% ipython --no-banner

In [1]: import numpy as np

In [2]: import numpy.linalg as la

In [3]: np.set_printoptions(precision=2, suppress=True, linewidth=200)

In [4]: def rd(a):
   ...:     return np.round(a, 2) + 0
   ...: 

In [5]: K = np.load("case2.npy")

In [6]: K
Out[6]: 
array([[ 0,  0,  0],
       [-3, -2,  0],
       [-2, -1, -2],
       [-2, -3, -1],
       [ 0,  2, -1],
       [-3,  0, -1],
       [ 0,  0,  0],
       [ 0,  0,  0],
       [ 0,  0,  0],
       [ 0,  0,  0],
       [ 0,  0,  0],
       [ 0,  0,  0]])

In [7]: Q, r_ = la.qr(K)

In [8]: rd(Q.T @ Q)
Out[8]: 
array([[1., 0., 0.],
       [0., 1., 0.],
       [0., 0., 1.]])

In [9]: rd(Q @ r_)
Out[9]: 
array([[ 0.,  0.,  0.],
       [-3., -2.,  0.],
       [-2., -1., -2.],
       [-2., -3., -1.],
       [ 0.,  2., -1.],
       [-3.,  0., -1.],
       [ 0.,  0.,  0.],
       [ 0.,  0.,  0.],
       [ 0.,  0.,  0.],
       [ 0.,  0.,  0.],
       [ 0.,  0.,  0.],
       [ 0.,  0.,  0.]])

In [10]: rd(np.abs(np.diag(r_)))
Out[10]: array([5.1 , 3.23, 1.89])

In [11]: E = np.loadtxt("layer16.csv", delimiter=",")

In [12]: E
Out[12]: 
array([[1., 3., 1.],
       [3., 2., 2.],
       [1., 1., 2.],
       [1., 3., 1.]])

In [13]: x0 = np.array([1, -3, -1])

In [14]: rhs = E @ x0

In [15]: beta, lr = np.zeros(3), 1 / la.norm(E, 2) ** 2

In [16]: for i in range(8):
    ...:     beta -= lr * E.T @ (E @ beta - rhs)
    ...:     if i % 2 == 0: print(i, round(la.norm(E @ beta - rhs), 2))
    ...: 
0 4.2
2 3.4
4 2.78
6 2.29

In [17]: rd(la.cond(E))
Out[17]: np.float64(6.48)

In [18]: rd(beta)
Out[18]: array([-0.2 , -2.44, -0.57])
